% ipython --no-banner

In [1]: import numpy as np

In [2]: import numpy.linalg as la

In [3]: np.set_printoptions(precision=2, suppress=True, linewidth=100, legacy="1.25")

In [4]: def rnd(a):
   ...:     return np.round(a, 2) + 0
   ...: 

In [5]: K = np.loadtxt("x.csv", delimiter=",")

In [6]: print(rnd(K))
[[ 0.42 -0.12  0.35 -0.12  0.81  0.12]
 [-0.12  0.98  0.07 -0.02  0.16  0.02]
 [ 0.35  0.07  0.79  0.07 -0.49 -0.07]
 [-0.12 -0.02  0.07  0.98  0.16  0.02]
 [ 0.81  0.16 -0.49  0.16 -0.14 -0.16]
 [ 0.12  0.02 -0.07  0.02 -0.16  0.98]]

In [7]: ev, vecs = la.eigh(K)

In [8]: print(rnd(la.svd(K, compute_uv=False)))
[1. 1. 1. 1. 1. 1.]

In [9]: print(rnd(vecs.T @ K @ vecs))
[[-1.  0.  0.  0.  0.  0.]
 [ 0.  1.  0.  0.  0.  0.]
 [ 0.  0.  1.  0.  0.  0.]
 [ 0.  0.  0.  1.  0.  0.]
 [ 0.  0.  0.  0.  1.  0.]
 [ 0.  0.  0.  0.  0.  1.]]

In [10]: print(rnd(la.eigvalsh(K @ K)))
[1. 1. 1. 1. 1. 1.]

In [11]: print(rnd(ev))
[-1.  1.  1.  1.  1.  1.]

In [12]: print(rnd(vecs.T @ vecs))
[[1. 0. 0. 0. 0. 0.]
 [0. 1. 0. 0. 0. 0.]
 [0. 0. 1. 0. 0. 0.]
 [0. 0. 0. 1. 0. 0.]
 [0. 0. 0. 0. 1. 0.]
 [0. 0. 0. 0. 0. 1.]]

In [13]: out = np.array([[2, -2], [0, -2], [-1, 0], [-2, 1], [-2, -2], [-1, 0]])

In [14]: print(la.matrix_rank(np.vstack([K, out.T])))
6

In [15]: print(la.matrix_rank(K @ out))
2

In [16]: print(rnd(out.T @ K.T))
[[-1.02 -0.6   0.81 -2.6   2.23 -0.4 ]
 [-2.35 -2.07  0.21  0.93 -1.51  0.07]]

In [17]: Q, vecs = la.qr(K[:, :3])[0], la.qr(K[:, 3:])[0]

In [18]: sigma = la.svd(Q.T @ vecs, compute_uv=False)

In [19]: print(rnd(la.norm(Q @ Q.T - vecs @ vecs.T, 2)))
1.0

In [20]: print(rnd(sigma))
[0. 0. 0.]

In [21]: u = np.array([-1, 2, 2])

In [22]: print(rnd(np.cross(K[4, :3], K[1, :3])))
[0.49 0.   0.81]

In [23]: print(rnd(np.polyval(u, K[4])))
[2.97 2.3  0.78 2.3  1.7  1.65]

In [24]: m1 = np.load("layer3.npy")

In [25]: print(m1)
[[-2 -2 -2 -2 -2 -2]
 [ 6  4  2  6  4  2]
 [-4 -2 -4 -4 -2 -4]
 [-1 -1 -1 -1 -1 -1]
 [ 3  2  1  3  2  1]
 [-2 -1 -2 -2 -1 -2]]

In [26]: print(rnd(np.trace(la.pinv(m1) @ m1)))
3.0

In [27]: print(rnd(m1 @ la.pinv(m1) @ m1))
[[-2. -2. -2. -2. -2. -2.]
 [ 6.  4.  2.  6.  4.  2.]
 [-4. -2. -4. -4. -2. -4.]
 [-1. -1. -1. -1. -1. -1.]
 [ 3.  2.  1.  3.  2.  1.]
 [-2. -1. -2. -2. -1. -2.]]

In [28]: print(np.unique(m1.round(6), axis=0).shape)
(6, 6)

In [29]: print(np.abs(np.diag(la.qr(m1)[1])) > 1e-9)
[ True  True  True False False False]

In [30]: print(la.lstsq(m1[:-1].T, m1[-1])[2])
3

In [31]: ang = np.radians(15)

In [32]: R = np.eye(6)

In [33]: R[3, 3] = R[0, 0] = np.cos(ang)

In [34]: R[3, 0], R[0, 3] = -np.sin(ang), np.sin(ang)

In [35]: print(rnd(R))
[[ 0.97  0.    0.    0.26  0.    0.  ]
 [ 0.    1.    0.    0.    0.    0.  ]
 [ 0.    0.    1.    0.    0.    0.  ]
 [-0.26  0.    0.    0.97  0.    0.  ]
 [ 0.    0.    0.    0.    1.    0.  ]
 [ 0.    0.    0.    0.    0.    1.  ]]

In [36]: out = m1 @ R.T

In [37]: print(rnd(np.abs(out - m1).max(axis=0)))
[1.35 0.   0.   1.76 0.   0.  ]

In [38]: print(np.allclose(m1 @ m1.T, out @ out.T))
True

In [39]: print(rnd(out))
[[-2.45 -2.   -2.   -1.41 -2.   -2.  ]
 [ 7.35  4.    2.    4.24  4.    2.  ]
 [-4.9  -2.   -4.   -2.83 -2.   -4.  ]
 [-1.22 -1.   -1.   -0.71 -1.   -1.  ]
 [ 3.67  2.    1.    2.12  2.    1.  ]
 [-2.45 -1.   -2.   -1.41 -1.   -2.  ]]

In [40]: rng = np.random.default_rng(39)

In [41]: lab = rng.permutation(6)

In [42]: print(lab)
[2 1 0 3 4 5]

In [43]: out = m1[lab][:, lab]

In [44]: print(np.allclose(out, m1))
False

In [45]: print(out)
[[-4 -2 -4 -4 -2 -4]
 [ 2  4  6  6  4  2]
 [-2 -2 -2 -2 -2 -2]
 [-1 -1 -1 -1 -1 -1]
 [ 1  2  3  3  2  1]
 [-2 -1 -2 -2 -1 -2]]

In [46]: print(rnd(la.det(out)), rnd(la.det(m1[lab])))
0.0 0.0

In [47]: print(rnd(la.svd(m1, compute_uv=False)))
[15.69  3.53  1.14  0.    0.    0.  ]

In [48]: print(m1.shape)
(6, 6)

In [49]: print(m1.mean(axis=0))
[ 0.  0. -1.  0.  0. -1.]

In [50]: print(m1 - m1[0])
[[ 0  0  0  0  0  0]
 [ 8  6  4  8  6  4]
 [-2  0 -2 -2  0 -2]
 [ 1  1  1  1  1  1]
 [ 5  4  3  5  4  3]
 [ 0  1  0  0  1  0]]

In [51]: print(la.matrix_rank(m1))
3

In [52]: print(rnd(la.norm(m1)))
16.12

In [53]: E = np.load("data.npy")

In [54]: print(rnd(E))
[[-0.75 -0.64 -0.19]
 [ 0.3  -0.57  0.77]
 [-0.6   0.52  0.61]]

In [55]: u = np.array([3, 3, 2])

In [56]: out = E + np.outer(u, np.eye(3)[0])

In [57]: print(rnd(la.det(out) / la.det(E)), rnd(1 + la.solve(E, u)[0]))
-1.53 -1.53

In [58]: print(la.matrix_rank(la.inv(out) - la.inv(E), tol=1e-8))
1

In [59]: print(rnd(la.norm(E, 2)))
1.0

In [60]: print(rnd(la.norm(E[1] - E[2])))
1.41

In [61]: print(rnd(la.norm(E, 1)), rnd(la.norm(E, np.inf)))
1.73 1.73

In [62]: X = np.load("dump.npy")

In [63]: print(X)
[[ 0.  0. -3.  2.]
 [ 0.  0. -1.  2.]
 [-3. -1.  0.  0.]
 [ 2.  2.  0.  0.]]

In [64]: print(np.all(la.eigvalsh(X) > 0))
False

In [65]: print(rnd(la.eigvalsh(X).min()))
-4.13

In [66]: print([round(float(la.det(X[:i, :i])), 2) + 0 for i in range(1, 5)])
[0.0, 0.0, 0.0, 16.0]

In [67]: hat = np.triu(np.array([[0, 2, 2, -2], [1, -2, -2, 1], [1, 0, -2, 2], [1, -1, 0, -1]]), 1) + np.eye(4)

In [68]: out = hat @ X @ la.inv(hat)

In [69]: print(la.matrix_rank(out))
4

In [70]: print(out)
[[ -10.   14.   43. -114.]
 [   8.  -12.  -41.  112.]
 [   1.    1.    0.    1.]
 [   2.   -2.   -8.   22.]]

In [71]: print(rnd(la.det(out)))
16.0

In [72]: print(rnd(np.poly(out)))
[  1.   0. -18.   0.  16.]

In [73]: lab = rng.permutation(4)

In [74]: print(lab)
[0 2 3 1]

In [75]: out = X[lab][:, lab]

In [76]: print(rnd(np.sort(np.abs(la.eigvals(out)))))
[0.97 0.97 4.13 4.13]

In [77]: Q, R = la.qr(X)

In [78]: print(np.trace(Q @ Q.T))
4.0

In [79]: print(rnd(Q))
[[ 0.    0.   -0.95  0.32]
 [ 0.    0.   -0.32 -0.95]
 [ 0.83 -0.55  0.    0.  ]
 [-0.55 -0.83  0.    0.  ]]

In [80]: print(rnd(Q @ R))
[[ 0.  0. -3.  2.]
 [ 0.  0. -1.  2.]
 [-3. -1.  0.  0.]
 [ 2.  2.  0.  0.]]

In [81]: print(rnd(R))
[[-3.61 -1.94  0.    0.  ]
 [ 0.   -1.11  0.    0.  ]
 [ 0.    0.    3.16 -2.53]
 [ 0.    0.    0.   -1.26]]

In [82]: print(Q.shape, R.shape)
(4, 4) (4, 4)

In [83]: J = np.load("sample5.npy")

In [84]: print(J)
[[ -2   0  -1   0   0   0]
 [ -2  -2  -1   0   0   0]
 [ -2   1  -2   0   0   0]
 [ -4   0  -2 -10   0  -5]
 [ -4  -4  -2 -10 -10  -5]
 [ -4   2  -4 -10   5 -10]]

In [85]: Q, R = la.qr(J)

In [86]: print(rnd(abs(R[0, 0])), rnd(la.norm(J[:, 0])))
7.75 7.75

In [87]: print(rnd(Q))
[[-0.26  0.07  0.36  0.52 -0.14  0.72]
 [-0.26 -0.35 -0.12  0.52  0.69 -0.24]
 [-0.26  0.28 -0.24  0.52 -0.55 -0.48]
 [-0.52  0.14  0.72 -0.26  0.07 -0.36]
 [-0.52 -0.69 -0.24 -0.26 -0.35  0.12]
 [-0.52  0.55 -0.48 -0.26  0.28  0.24]]

In [88]: lab = rng.permutation(6)

In [89]: print(lab)
[1 3 2 5 0 4]

In [90]: out = J[lab][:, lab]

In [91]: print(np.diag(out))
[ -2 -10  -2 -10  -2 -10]

In [92]: out = la.inv(J)

In [93]: print(rnd(la.cond(J)))
58.23

In [94]: print(np.allclose(out, J.T))
False

In [95]: print(rnd(J @ out))
[[1. 0. 0. 0. 0. 0.]
 [0. 1. 0. 0. 0. 0.]
 [0. 0. 1. 0. 0. 0.]
 [0. 0. 0. 1. 0. 0.]
 [0. 0. 0. 0. 1. 0.]
 [0. 0. 0. 0. 0. 1.]]

In [96]: print(rnd(la.inv(out)))
[[ -2.   0.  -1.   0.   0.   0.]
 [ -2.  -2.  -1.   0.   0.   0.]
 [ -2.   1.  -2.   0.   0.   0.]
 [ -4.   0.  -2. -10.   0.  -5.]
 [ -4.  -4.  -2. -10. -10.  -5.]
 [ -4.   2.  -4. -10.   5. -10.]]

In [97]: print(rnd(out))
[[-1.25  0.25  0.5   0.    0.    0.  ]
 [ 0.5  -0.5   0.    0.    0.    0.  ]
 [ 1.5  -0.5  -1.    0.    0.    0.  ]
 [ 0.5  -0.1  -0.2  -0.25  0.05  0.1 ]
 [-0.2   0.2   0.    0.1  -0.1   0.  ]
 [-0.6   0.2   0.4   0.3  -0.1  -0.2 ]]

In [98]: w1 = np.array([[-1, 2], [-2, -5], [-4, 2], [-2, 1], [-5, 3], [0, 4]])

In [99]: c = np.array([5, -3])

In [100]: hid = np.maximum(J @ w1 + c, 0)

In [101]: print(rnd((hid > 0).mean(axis=0)))
[1.   0.17]

In [102]: print(hid)
[[11  0]
 [15  1]
 [13  0]
 [37  0]
 [95  0]
 [16  0]]

In [103]: print(la.matrix_rank(hid))
2

In [104]: basis = np.array([[-2, 1, -1], [-1, -1, -2]])

In [105]: print(w1 @ basis)
[[ 0 -3 -3]
 [ 9  3 12]
 [ 6 -6  0]
 [ 3 -3  0]
 [ 7 -8 -1]
 [-4 -4 -8]]

In [106]: print(hid @ basis)
[[ -22   11  -11]
 [ -31   14  -17]
 [ -26   13  -13]
 [ -74   37  -37]
 [-190   95  -95]
 [ -32   16  -16]]

In [107]: print((hid @ basis).round(6).argmax(axis=1))
[1 1 1 1 1 1]

In [108]: M = np.vander(np.arange(3) - 2, 3, increasing=True)

In [109]: print(M)
[[ 1 -2  4]
 [ 1 -1  1]
 [ 1  0  0]]

In [110]: ev, vecs = la.eig(M)

In [111]: print(rnd(M @ vecs[:, 0] - ev[0] * vecs[:, 0]))
[0. 0. 0.]

In [112]: print(rnd(np.sort(la.eigvals(la.inv(M)))))
[-1. +0.j -1. +0.j  0.5+0.j]

In [113]: lab = rng.permutation(3)

In [114]: out = M[:, lab] * rng.choice([-1, 1], 3)

In [115]: print(out)
[[-4  1  2]
 [-1  1  1]
 [ 0  1  0]]

In [116]: left, _, VT = la.svd(M.T @ out)

In [117]: print(rnd(la.lstsq(M, out)[0]))
[[ 0.  1.  0.]
 [ 0.  0. -1.]
 [-1.  0.  0.]]

In [118]: print(lab)
[2 0 1]

In [119]: u = np.array([-1, 1, -1])

In [120]: print(np.cross(M[0, :3], M[2, :3]))
[0 4 2]

In [121]: print(np.array([np.convolve(row, u, "same") for row in M]))
[[ 3 -7  6]
 [ 2 -3  2]
 [ 1 -1  0]]
